>>> import numpy as np
>>> from numpy import linalg as LA
>>> np.set_printoptions(precision=2, suppress=True, linewidth=140, floatmode="fixed")
>>> E = np.load("layer4.npy")
>>> E
array([[0, 0, 0],
       [3, 2, 1],
       [2, 0, 1],
       [3, 0, 0],
       [3, 0, 2],
       [1, 1, 2]])
>>> rng = np.random.default_rng(69)
>>> B = E + rng.integers(-2, 3, (6, 1)) @ rng.integers(-2, 3, (1, 3))
>>> B
array([[ 0, -2, -4],
       [ 3,  2,  1],
       [ 2,  1,  3],
       [ 3,  0,  0],
       [ 3,  1,  4],
       [ 1,  3,  6]])
>>> np.abs(B - E).sum(axis=1)
array([6, 0, 3, 0, 3, 6])
>>> B = np.c_[E[:, :2] @ np.array([[-1, 3], [2, 3]]), np.array([2, -1, 0, 0, 0, 1])]
>>> B
array([[ 0,  0,  2],
       [ 1, 15, -1],
       [-2,  6,  0],
       [-3,  9,  0],
       [-3,  9,  0],
       [ 1,  6,  1]])
>>> LA.matrix_rank(np.c_[E, B])
np.int64(4)
>>> np.round(LA.lstsq(E, B[:, 0])[0], 2) + 0
array([-1.00,  2.00,  0.00])
>>> labels = rng.permutation(3)
>>> B = E[:, labels] * rng.choice([-1, 1], 3)
>>> B
array([[0, 0, 0],
       [1, 3, 2],
       [1, 2, 0],
       [0, 3, 0],
       [2, 3, 0],
       [2, 1, 1]])
>>> Uu, _, vt = LA.svd(E.T @ B)
>>> np.round(Uu @ vt, 2) + 0
array([[0.00, 1.00, 0.00],
       [0.00, 0.00, 1.00],
       [1.00, 0.00, 0.00]])
>>> np.round(LA.lstsq(E, B)[0], 2) + 0
array([[0.00, 1.00, 0.00],
       [0.00, 0.00, 1.00],
       [1.00, 0.00, 0.00]])
>>> Q, r_ = LA.qr(E)
>>> r_
array([[-5.66, -1.24, -2.30],
       [ 0.00, -1.86, -0.62],
       [ 0.00,  0.00, -2.08]])
>>> round(float(np.trace(Q @ Q.T)), 2)
3.0
>>> x = np.array([-3, 5, 6])
>>> rhs = E @ x
>>> LA.solve(E.T @ E, E.T @ rhs)
array([-3.00,  5.00,  6.00])
>>> rhs = rhs + 0.3 * rng.normal(size=6)
>>> rhs
array([-0.16,  6.98, -0.10, -8.84,  2.87, 14.21])
>>> c, *_ = LA.lstsq(E, rhs)
>>> c
array([-3.01,  5.05,  5.99])
>>> np.round(LA.norm(rhs - E @ c), 2)
np.float64(0.35)
>>> c.round()
array([-3.00,  5.00,  6.00])
>>> Q, _ = LA.qr(np.array([[0.9, -0.7, -1.4, 1.8, -1.1, -1.6],
...     [-1.3, 0.8, 0.6, 0.1, -0.1, -1.9],
...     [-0.2, 0.5, -1.6, 0.9, -0.6, 0.4],
...     [-1.0, 1.4, 1.2, -0.3, -0.4, -1.0],
...     [0.5, 1.5, -0.2, 1.0, 0.2, 0.4],
...     [0.7, 0.2, -0.1, 0.4, -0.5, -1.0]]))
>>> mat = 3 * Q
>>> mat
array([[-1.31,  0.31, -1.08, -2.32, -0.41, -0.69],
       [ 1.89, -0.15, -0.51, -1.45,  0.80,  1.56],
       [ 0.29, -0.56, -2.63,  1.08, -0.70,  0.09],
       [ 1.45, -1.24,  0.60, -0.57, -1.71, -1.33],
       [-0.73, -2.52,  0.02, -0.13,  1.43, -0.22],
       [-1.02, -0.82,  0.53, -0.11, -1.65,  2.07]])
>>> labels = rng.permutation(6)
>>> labels
array([0, 3, 4, 1, 5, 2])
>>> B = mat[labels][:, labels]
>>> np.diag(B)
array([-1.31, -0.57,  1.43, -0.15,  2.07, -2.63])
>>> B = LA.inv(mat)
>>> np.round(mat @ B, 2) + 0
array([[1.00, 0.00, 0.00, 0.00, 0.00, 0.00],
       [0.00, 1.00, 0.00, 0.00, 0.00, 0.00],
       [0.00, 0.00, 1.00, 0.00, 0.00, 0.00],
       [0.00, 0.00, 0.00, 1.00, 0.00, 0.00],
       [0.00, 0.00, 0.00, 0.00, 1.00, 0.00],
       [0.00, 0.00, 0.00, 0.00, 0.00, 1.00]])
>>> LA.inv(B)
array([[-1.31,  0.31, -1.08, -2.32, -0.41, -0.69],
       [ 1.89, -0.15, -0.51, -1.45,  0.80,  1.56],
       [ 0.29, -0.56, -2.63,  1.08, -0.70,  0.09],
       [ 1.45, -1.24,  0.60, -0.57, -1.71, -1.33],
       [-0.73, -2.52,  0.02, -0.13,  1.43, -0.22],
       [-1.02, -0.82,  0.53, -0.11, -1.65,  2.07]])
>>> (np.abs(B) > 1e-9).astype(int)
array([[1, 1, 1, 1, 1, 1],
       [1, 1, 1, 1, 1, 1],
       [1, 1, 1, 1, 1, 1],
       [1, 1, 1, 1, 1, 1],
       [1, 1, 1, 1, 1, 1],
       [1, 1, 1, 1, 1, 1]])
>>> np.round(LA.cond(mat), 2)
np.float64(1.0)
>>> Q, r_ = LA.qr(mat)
>>> np.round(Q.T @ Q, 2) + 0
array([[1.00, 0.00, 0.00, 0.00, 0.00, 0.00],
       [0.00, 1.00, 0.00, 0.00, 0.00, 0.00],
       [0.00, 0.00, 1.00, 0.00, 0.00, 0.00],
       [0.00, 0.00, 0.00, 1.00, 0.00, 0.00],
       [0.00, 0.00, 0.00, 0.00, 1.00, 0.00],
       [0.00, 0.00, 0.00, 0.00, 0.00, 1.00]])
>>> r_.round(2) + 0
array([[3.00, 0.00, 0.00, 0.00, 0.00, 0.00],
       [0.00, 3.00, 0.00, 0.00, 0.00, 0.00],
       [0.00, 0.00, 3.00, 0.00, 0.00, 0.00],
       [0.00, 0.00, 0.00, 3.00, 0.00, 0.00],
       [0.00, 0.00, 0.00, 0.00, 3.00, 0.00],
       [0.00, 0.00, 0.00, 0.00, 0.00, 3.00]])
>>> np.round(mat @ mat.T, 2) + 0
array([[9.00, 0.00, 0.00, 0.00, 0.00, 0.00],
       [0.00, 9.00, 0.00, 0.00, 0.00, 0.00],
       [0.00, 0.00, 9.00, 0.00, 0.00, 0.00],
       [0.00, 0.00, 0.00, 9.00, 0.00, 0.00],
       [0.00, 0.00, 0.00, 0.00, 9.00, 0.00],
       [0.00, 0.00, 0.00, 0.00, 0.00, 9.00]])
>>> np.round(mat.T @ mat, 2) + 0
array([[9.00, 0.00, 0.00, 0.00, 0.00, 0.00],
       [0.00, 9.00, 0.00, 0.00, 0.00, 0.00],
       [0.00, 0.00, 9.00, 0.00, 0.00, 0.00],
       [0.00, 0.00, 0.00, 9.00, 0.00, 0.00],
       [0.00, 0.00, 0.00, 0.00, 9.00, 0.00],
       [0.00, 0.00, 0.00, 0.00, 0.00, 9.00]])
>>> np.round(mat[:, 4] @ mat[:, 1], 2)
np.float64(0.0)
>>> LA.norm(mat, axis=0)
array([3.00, 3.00, 3.00, 3.00, 3.00, 3.00])
>>> K = np.load("dump.npy")
>>> K
array([[ 0.39,  0.06, -0.06,  0.39, -0.06,  0.28, -0.06],
       [ 0.06,  0.01, -0.01,  0.06, -0.01,  0.04, -0.01],
       [-0.06, -0.01,  0.01, -0.06,  0.01, -0.04,  0.01],
       [ 0.39,  0.06, -0.06,  0.39, -0.06,  0.28, -0.06],
       [-0.06, -0.01,  0.01, -0.06,  0.01, -0.04,  0.01],
       [ 0.28,  0.04, -0.04,  0.28, -0.04,  0.20, -0.04],
       [-0.06, -0.01,  0.01, -0.06,  0.01, -0.04,  0.01]])
>>> Uu, sigma, vt = LA.svd(K)
>>> sigma.round(2) + 0
array([1.00, 0.00, 0.00, 0.00, 0.00, 0.00, 0.00])
>>> np.argmax(sigma[:-1] / (sigma[1:] + 1e-6)) + 1
np.int64(1)
>>> B = Uu[:, :1] @ np.diag(sigma[:1]) @ vt[:1]
>>> B
array([[ 0.39,  0.06, -0.06,  0.39, -0.06,  0.28, -0.06],
       [ 0.06,  0.01, -0.01,  0.06, -0.01,  0.04, -0.01],
       [-0.06, -0.01,  0.01, -0.06,  0.01, -0.04,  0.01],
       [ 0.39,  0.06, -0.06,  0.39, -0.06,  0.28, -0.06],
       [-0.06, -0.01,  0.01, -0.06,  0.01, -0.04,  0.01],
       [ 0.28,  0.04, -0.04,  0.28, -0.04,  0.20, -0.04],
       [-0.06, -0.01,  0.01, -0.06,  0.01, -0.04,  0.01]])
>>> LA.matrix_rank(B)
np.int64(1)
>>> J = np.load("m.npy")
>>> J
array([[-0.71,  0.71,  0.00],
       [-0.71, -0.71,  0.00],
       [ 0.00,  0.00,  1.00]])
>>> # columns are unit length and at right angles
>>> LA.norm(J, axis=0)
array([1.00, 1.00, 1.00])
>>> np.round(LA.norm(J) ** 2 / LA.norm(J, 2) ** 2, 2)
np.float64(3.0)
>>> round(float(LA.norm(J, "nuc")), 2)
3.0
>>> B = LA.inv(J)
>>> B
array([[-0.71, -0.71, -0.00],
       [ 0.71, -0.71,  0.00],
       [ 0.00,  0.00,  1.00]])
>>> (np.abs(B) > 1e-9).astype(int)
array([[1, 1, 0],
       [1, 1, 0],
       [0, 0, 1]])
>>> round(float(LA.slogdet(J)[0]), 2)
1.0
>>> LA.inv(B)
array([[-0.71,  0.71,  0.00],
       [-0.71, -0.71, -0.00],
       [ 0.00,  0.00,  1.00]])
>>> LA.det(J) * B
array([[-0.71, -0.71, -0.00],
       [ 0.71, -0.71,  0.00],
       [ 0.00,  0.00,  1.00]])
>>> np.round(J @ B, 2) + 0
array([[1.00, 0.00, 0.00],
       [0.00, 1.00, 0.00],
       [0.00, 0.00, 1.00]])
>>> x = np.array([-3, -3, -2])
>>> np.abs(LA.eigvals(J))
array([1.00, 1.00, 1.00])
>>> [p for p in range(1, 25) if np.allclose(LA.matrix_power(J, p), np.eye(3))]
[8, 16, 24]
>>> np.round(LA.norm(x), 2), np.round(LA.norm(J @ x), 2)
(np.float64(4.69), np.float64(4.69))
>>> F = np.array([[-6, -4, 0, -6, -4, 0],
...     [0, -2, -4, 0, -2, -4],
...     [0, -4, -6, 0, -4, -6],
...     [6, 4, 0, -6, -4, 0],
...     [0, 2, 4, 0, -2, -4],
...     [0, 4, 6, 0, -4, -6]])
>>> F
array([[-6, -4,  0, -6, -4,  0],
       [ 0, -2, -4,  0, -2, -4],
       [ 0, -4, -6,  0, -4, -6],
       [ 6,  4,  0, -6, -4,  0],
       [ 0,  2,  4,  0, -2, -4],
       [ 0,  4,  6,  0, -4, -6]])
>>> (F - F.T) / 2
array([[ 0.00, -2.00,  0.00, -6.00, -2.00,  0.00],
       [ 2.00,  0.00,  0.00, -2.00, -2.00, -4.00],
       [ 0.00,  0.00,  0.00,  0.00, -4.00, -6.00],
       [ 6.00,  2.00,  0.00,  0.00, -2.00,  0.00],
       [ 2.00,  2.00,  4.00,  2.00,  0.00,  0.00],
       [ 0.00,  4.00,  6.00,  0.00,  0.00,  0.00]])
>>> LA.matrix_power(F, 4)
array([[ -5184,  -9216,  -9728,      0,      0,      0],
       [     0,  -5696,  -9216,      0,      0,      0],
       [     0,  -9216, -14912,      0,      0,      0],
       [     0,      0,      0,  -5184,  -9216,  -9728],
       [     0,      0,      0,      0,  -5696,  -9216],
       [     0,      0,      0,      0,  -9216, -14912]])
>>> np.allclose(F, F.T)
False
>>> np.round(np.abs(LA.eigvals(F)).max(), 2)
np.float64(11.98)
>>> np.argsort(-LA.norm(F, axis=0).round(6), kind="stable")[:3]
array([2, 5, 0])
>>> LA.cond(F) > 100
np.False_
>>> round(np.log10(LA.cond(F)))
1
>>> X = np.array([[1, -2, 4], [1, -1, 1], [1, 0, 0]])
>>> B = X[0, 0] * X[1:] - np.outer(X[1:, 0], X[0])
>>> B
array([[ 0,  1, -3],
       [ 0,  2, -4]])
>>> LA.matrix_rank(B), LA.matrix_rank(X)
(np.int64(2), np.int64(3))
>>> W2 = 20 * np.array([[1.0, -0.1, 0.9, 1.0, 2.2], [0.5, -0.2, -0.8, -0.7, -1.1]])
>>> labels = rng.integers(0, 2, 19)
>>> feats = W2[labels] + rng.normal(size=(19, 5))
>>> feats
array([[ 20.77,  -1.51,  17.30,  19.07,  44.15],
       [ 10.11,  -3.53, -15.44, -14.18, -21.38],
       [ 18.58,  -3.11,  17.50,  18.21,  46.16],
       [ 10.81,  -3.45, -16.05, -12.96, -22.47],
       [ 20.52,  -1.72,  18.68,  18.59,  42.78],
       [  8.71,  -5.63, -17.29, -14.95, -22.15],
       [  9.94,  -3.18, -16.02, -13.53, -19.97],
       [ 18.54,  -1.42,  16.43,  20.18,  44.51],
       [ 10.08,  -4.09, -17.26, -13.76, -23.14],
       [ 20.10,  -2.32,  15.20,  21.44,  44.68],
       [ 19.44,  -1.39,  18.89,  19.41,  44.73],
       [  9.92,  -2.90, -15.41, -13.54, -20.85],
       [ 20.80,  -2.69,  18.18,  19.91,  44.36],
       [ 10.69,  -4.03, -16.98, -13.66, -22.24],
       [ 20.98,  -1.63,  17.76,  19.49,  42.99],
       [  6.96,  -3.18, -16.10, -13.59, -21.24],
       [  8.94,  -4.70, -16.28, -13.98, -21.89],
       [ 10.01,  -4.31, -15.04, -14.77, -21.95],
       [ 18.14,  -2.25,  18.71,  19.56,  44.36]])
>>> Uu, sigma, vt = LA.svd(K, full_matrices=False)
>>> np.round(sigma / sigma[0], 2) + 0
array([1.00, 0.00, 0.00, 0.00, 0.00, 0.00, 0.00])
>>> np.round(Uu.T @ Uu, 2) + 0
array([[1.00, 0.00, 0.00, 0.00, 0.00, 0.00, 0.00],
       [0.00, 1.00, 0.00, 0.00, 0.00, 0.00, 0.00],
       [0.00, 0.00, 1.00, 0.00, 0.00, 0.00, 0.00],
       [0.00, 0.00, 0.00, 1.00, 0.00, 0.00, 0.00],
       [0.00, 0.00, 0.00, 0.00, 1.00, 0.00, 0.00],
       [0.00, 0.00, 0.00, 0.00, 0.00, 1.00, 0.00],
       [0.00, 0.00, 0.00, 0.00, 0.00, 0.00, 1.00]])
>>> np.cumsum(sigma ** 2) / np.sum(sigma ** 2)
array([1.00, 1.00, 1.00, 1.00, 1.00, 1.00, 1.00])
>>> np.abs(Uu[:, 0]).round(6).argmax()
np.int64(0)
>>> np.round(Uu.T @ K @ vt.T, 2) + 0
array([[1.00, 0.00, 0.00, 0.00, 0.00, 0.00, 0.00],
       [0.00, 0.00, 0.00, 0.00, 0.00, 0.00, 0.00],
       [0.00, 0.00, 0.00, 0.00, 0.00, 0.00, 0.00],
       [0.00, 0.00, 0.00, 0.00, 0.00, 0.00, 0.00],
       [0.00, 0.00, 0.00, 0.00, 0.00, 0.00, 0.00],
       [0.00, 0.00, 0.00, 0.00, 0.00, 0.00, 0.00],
       [0.00, 0.00, 0.00, 0.00, 0.00, 0.00, 0.00]])
>>> Ac = feats - feats.mean(axis=0)
>>> Uu, sigma, vt = LA.svd(Ac, full_matrices=False)
>>> (np.sign(Uu[:, 0]) == np.sign(Uu[0, 0])).astype(int)
array([1, 0, 1, 0, 1, 0, 0, 1, 0, 1, 1, 0, 1, 0, 1, 0, 0, 0, 1])
>>> LA.matrix_rank(Ac)
np.int64(5)
>>> B = np.c_[feats[:, :4] @ np.array([[8, 3, 1, 2], [0, 7, 7, 9], [4, 8, 2, 1], [2, 9, 7, 6]]), np.array([-2, 3, -5, -3, -3, -4, 2, -5, -2, 0, -4, 5, -5, 0, -3, 3, 1, 0, -5])]
>>> B
array([[ 273.53,  361.83,  178.34,  159.73,   -2.00],
       [  -9.25, -245.52, -144.74, -112.08,    3.00],
       [ 255.03,  337.80,  159.25,  135.90,   -5.00],
       [  -3.60, -236.72, -136.14, -103.21,   -3.00],
       [ 276.10,  366.31,  175.98,  155.78,   -3.00],
       [ -29.37, -286.16, -169.94, -140.26,   -4.00],
       [ -11.61, -242.40, -139.11, -105.99,    2.00],
       [ 254.40,  358.78,  182.74,  161.84,   -5.00],
       [ -15.94, -260.34, -149.42, -116.51,   -2.00],
       [ 264.45,  358.59,  184.31,  163.13,    0.00],
       [ 269.92,  374.41,  183.37,  161.74,   -4.00],
       [  -9.37, -235.68, -135.96, -102.88,    5.00],
       [ 278.97,  368.20,  177.71,  155.04,   -5.00],
       [  -9.68, -254.88, -147.08, -113.82,    0.00],
       [ 277.84,  368.98,  181.47,  161.93,   -3.00],
       [ -35.91, -252.47, -142.63, -112.33,    3.00],
       [ -21.58, -262.14, -154.39, -124.59,    1.00],
       [  -9.67, -253.42, -153.64, -122.43,    0.00],
       [ 259.07,  364.35,  176.72,  152.09,   -5.00]])
>>> np.round(LA.lstsq(feats, B[:, 0])[0], 2) + 0
array([8.00, 0.00, 4.00, 2.00, 0.00])
>>> np.round(LA.norm(B - feats @ LA.lstsq(feats, B)[0], axis=0), 2) + 0
array([0.00, 0.00, 0.00, 0.00, 7.93])
>>> LA.matrix_rank(B)
np.int64(5)
>>> LA.norm(LA.qr(feats)[0].T @ B, axis=0) ** 2 / ((B ** 2).sum(axis=0) + 1e-12)
array([1.00, 1.00, 1.00, 1.00, 0.71])
